$ ipython --no-banner

In [1]: import numpy as np

In [2]: np.set_printoptions(suppress=True, linewidth=100)

In [3]: M = np.load("dump.npy")

In [4]: M
Out[4]: 
array([[6, 6, 6, 4],
       [9, 9, 9, 6]])

In [5]: np.abs(np.diag(np.linalg.qr(M)[1])) > 1e-9
Out[5]: array([ True, False])

In [6]: np.unique(M.round(6), axis=0).shape
Out[6]: (2, 4)

In [7]: np.allclose(M[:-1].T @ np.linalg.lstsq(M[:-1].T, M[-1])[0], M[-1])
Out[7]: True

In [8]: try:
   ...:     np.linalg.inv(M)
   ...: except np.linalg.LinAlgError as e:
   ...:     print("failed:", e)
   ...: 
failed: Last 2 dimensions of the array must be square

In [9]: left, sv, Vt = np.linalg.svd(M)

In [10]: evecs = Vt[:(sv > 1e-8).sum()]

In [11]: rng = np.random.default_rng(28056)

In [12]: vec = M[1] + -3 * M[0] + rng.integers(2) * np.eye(4)[2]

In [13]: vec
Out[13]: array([-9., -9., -9., -6.])

In [14]: np.allclose(evecs.T @ evecs @ vec, vec)
Out[14]: True

In [15]: np.round(np.diag(evecs.T @ evecs), 2)
Out[15]: array([0.29, 0.29, 0.29, 0.13])

In [16]: np.linalg.matrix_rank(np.vstack([M, vec]))
Out[16]: np.int64(1)

In [17]: round(np.linalg.norm(vec - evecs.T @ evecs @ vec), 2)
Out[17]: np.float64(0.0)

In [18]: vec = np.array([1, 0, 2, 3])

In [19]: M @ vec
Out[19]: array([30, 45])

In [20]: M @ np.ones(4)
Out[20]: array([22., 33.])

In [21]: M @ np.eye(4)[1]
Out[21]: array([6., 9.])

In [22]: (M @ vec).argmax()
Out[22]: np.int64(1)

In [23]: (M * vec).sum(axis=1)
Out[23]: array([30, 45])

In [24]: np.linalg.norm(M @ vec) <= np.linalg.norm(M, 2) * np.linalg.norm(vec) + 1e-9
Out[24]: np.True_

In [25]: np.round(np.linalg.norm(M, 2) / np.linalg.norm(M), 2)
Out[25]: np.float64(1.0)

In [26]: np.linalg.matrix_rank(M, rtol=0.1)
Out[26]: np.int64(1)

In [27]: np.argsort(-np.linalg.norm(M, axis=0).round(6), kind="stable")[:3]
Out[27]: array([0, 1, 2])

In [28]: Q, _ = np.linalg.qr(np.array([[0.8, -0.4, 0.4], [-0.3, -0.3, 1.1], [-0.1, 1.2, -1.9]]))

In [29]: E = 3 * Q

In [30]: print(E.round(2))
[[-2.79 -0.05  1.1 ]
 [ 1.05 -1.07  2.6 ]
 [ 0.35  2.8   1.02]]

In [31]: G = E.T @ E

In [32]: round(np.trace(G), 2), np.round((E ** 2).sum(), 2)
Out[32]: (np.float64(27.0), np.float64(27.0))

In [33]: print(G.round(2) + 0)
[[9. 0. 0.]
 [0. 9. 0.]
 [0. 0. 9.]]

In [34]: np.allclose(G, G.T)
Out[34]: True

In [35]: np.round(np.linalg.svd(E, compute_uv=False) ** 2, 2)
Out[35]: array([9., 9., 9.])

In [36]: (E @ E.T).shape
Out[36]: (3, 3)
